% ipython --no-banner

In [1]: import numpy as np

In [2]: np.set_printoptions(precision=4, suppress=True, linewidth=120)

In [3]: def rnd(a):
   ...:     return np.round(a, 4) + 0
   ...: 

In [4]: A = np.load("test9.npy")

In [5]: rnd(A)
Out[5]: 
array([[ 0.7378,  0.1556,  0.4114],
       [ 0.1556,  0.9077, -0.2441],
       [ 0.4114, -0.2441,  0.3545]])

In [6]: # rank 2

In [7]: vals, vecs = np.linalg.eigh(A)

In [8]: rnd(vals.sum()), rnd(np.trace(A))
Out[8]: (np.float64(2.0), np.float64(2.0))

In [9]: rnd(np.linalg.eigvalsh(A + 4 * np.eye(3)))
Out[9]: array([4., 5., 5.])

In [10]: np.unique(vals.round(6) + 0, return_counts=True)[1]
Out[10]: array([1, 2])

In [11]: U, sigma = np.linalg.svd(A)
ValueError: too many values to unpack (expected 2)


In [12]: U, sigma, Vh = np.linalg.svd(A, full_matrices=False)

In [13]: rnd(sigma)
Out[13]: array([1., 1., 0.])

In [14]: (sigma > 1e-8).sum()
Out[14]: np.int64(2)

In [15]: rnd(Vh @ Vh.T)
Out[15]: 
array([[1., 0., 0.],
       [0., 1., 0.],
       [0., 0., 1.]])

In [16]: U, sigma, Vh = np.linalg.svd(A)

In [17]: rnd(sigma)
Out[17]: array([1., 1., 0.])

In [18]: np.argmax(sigma[:-1] / (sigma[1:] + 1e-6)) + 1
Out[18]: np.int64(2)

In [19]: out = U[:, :2] @ np.diag(sigma[:2]) @ Vh[:2]

In [20]: rnd(out)
Out[20]: 
array([[ 0.7378,  0.1556,  0.4114],
       [ 0.1556,  0.9077, -0.2441],
       [ 0.4114, -0.2441,  0.3545]])

In [21]: np.linalg.matrix_rank(out)
Out[21]: np.int64(2)

In [22]: rnd(np.abs(A - out).max())
Out[22]: np.float64(0.0)

In [23]: M = np.load("a.npy")

In [24]: M
Out[24]: 
array([[-6,  0,  6],
       [ 2,  0,  8],
       [ 5, -1,  4]])

In [25]: round(np.log10(np.linalg.cond(M)))
Out[25]: 1

In [26]: np.linalg.cond(M) > 100
Out[26]: np.False_

In [27]: np.argsort(-np.linalg.norm(M, axis=0).round(6), kind="stable")[:3]
Out[27]: array([2, 0, 1])

In [28]: rnd(np.linalg.norm(M, 2) / np.linalg.norm(M))
Out[28]: np.float64(0.7988)

In [29]: U, sigma, Vh = np.linalg.svd(M)

In [30]: rnd(sigma)
Out[30]: array([10.7768,  8.0862,  0.6885])

In [31]: out = U[:, :2] @ np.diag(sigma[:2]) @ Vh[:2]

In [32]: rnd(np.linalg.norm(M - out, 2)), rnd(sigma[2])
Out[32]: (np.float64(0.6885), np.float64(0.6885))

In [33]: rnd(np.linalg.norm(M - out) / np.linalg.norm(M))
Out[33]: np.float64(0.051)

In [34]: rnd(np.abs(M - out).max())
Out[34]: np.float64(0.4707)

In [35]: vals, vecs = np.linalg.eig(M)

In [36]: rnd(np.prod(vals))
Out[36]: np.float64(-60.0)

In [37]: rnd(M @ vecs[:, 0] - vals[0] * vecs[:, 0])
Out[37]: array([0., 0., 0.])

In [38]: rnd(np.sort(np.linalg.eigvals(M.T)))
Out[38]: array([-8.3605,  1.4664,  4.8941])

In [39]: rnd(np.sort(np.linalg.eigvals(np.linalg.inv(M))))
Out[39]: array([-0.1196,  0.2043,  0.6819])

In [40]: hat = np.triu(np.array([[-3, 2, 2], [2, 2, 3], [-5, -3, -3]]), 1) + np.eye(3)

In [41]: out = hat @ M @ np.linalg.inv(hat)

In [42]: hat @ M - M @ hat
Out[42]: 
array([[ 14.,  10.,  36.],
       [ 15.,  -7.,   8.],
       [  0., -10.,  -7.]])

In [43]: np.linalg.matrix_rank(out)
Out[43]: np.int64(3)

In [44]: W1 = np.array([[2, 2, 1, 5, 4, 3], [2, 4, 5, 2, 1, 2], [0, 1, 3, 3, 3, 5]])

In [45]: c = np.array([1, 3, 3, 1, 2, 5])

In [46]: hid = np.maximum(M @ W1 + c, 0)

In [47]: np.linalg.matrix_rank(hid)
Out[47]: np.int64(3)

In [48]: rnd((hid > 0).mean(axis=0))
Out[48]: array([0.6667, 0.6667, 1.    , 0.6667, 0.6667, 1.    ])

In [49]: Z = np.array([[0, 0, -3],
    ...:     [-3, 3, -2],
    ...:     [3, -2, 0],
    ...:     [1, 0, 1],
    ...:     [-3, -3, -1],
    ...:     [3, -2, 2]])

In [50]: (hid @ Z).round(6).argmax(axis=1)
Out[50]: array([0, 0, 0])

In [51]: hid @ Z
Out[51]: 
array([[  96,  -64,   34],
       [ 128, -217,   58],
       [  57, -166,   26]])

In [52]: W1 @ Z
Out[52]: 
array([[ -1, -14,  -3],
       [  8,  -5,  -9],
       [ 15, -22,   8]])

In [53]: data = np.array([[-3, -2, -1, 0], [1, 2, 3, 4]])

In [54]: data
Out[54]: 
array([[-3, -2, -1,  0],
       [ 1,  2,  3,  4]])

In [55]: rnd(np.trace(np.linalg.pinv(A) @ A))
Out[55]: np.float64(2.0)

In [56]: out = data[0, 0] * data[1:] - np.outer(data[1:, 0], data[0])

In [57]: out
Out[57]: array([[  0,  -4,  -8, -12]])

In [58]: rnd(data[:, 0] / data[0, 0])
Out[58]: array([ 1.    , -0.3333])
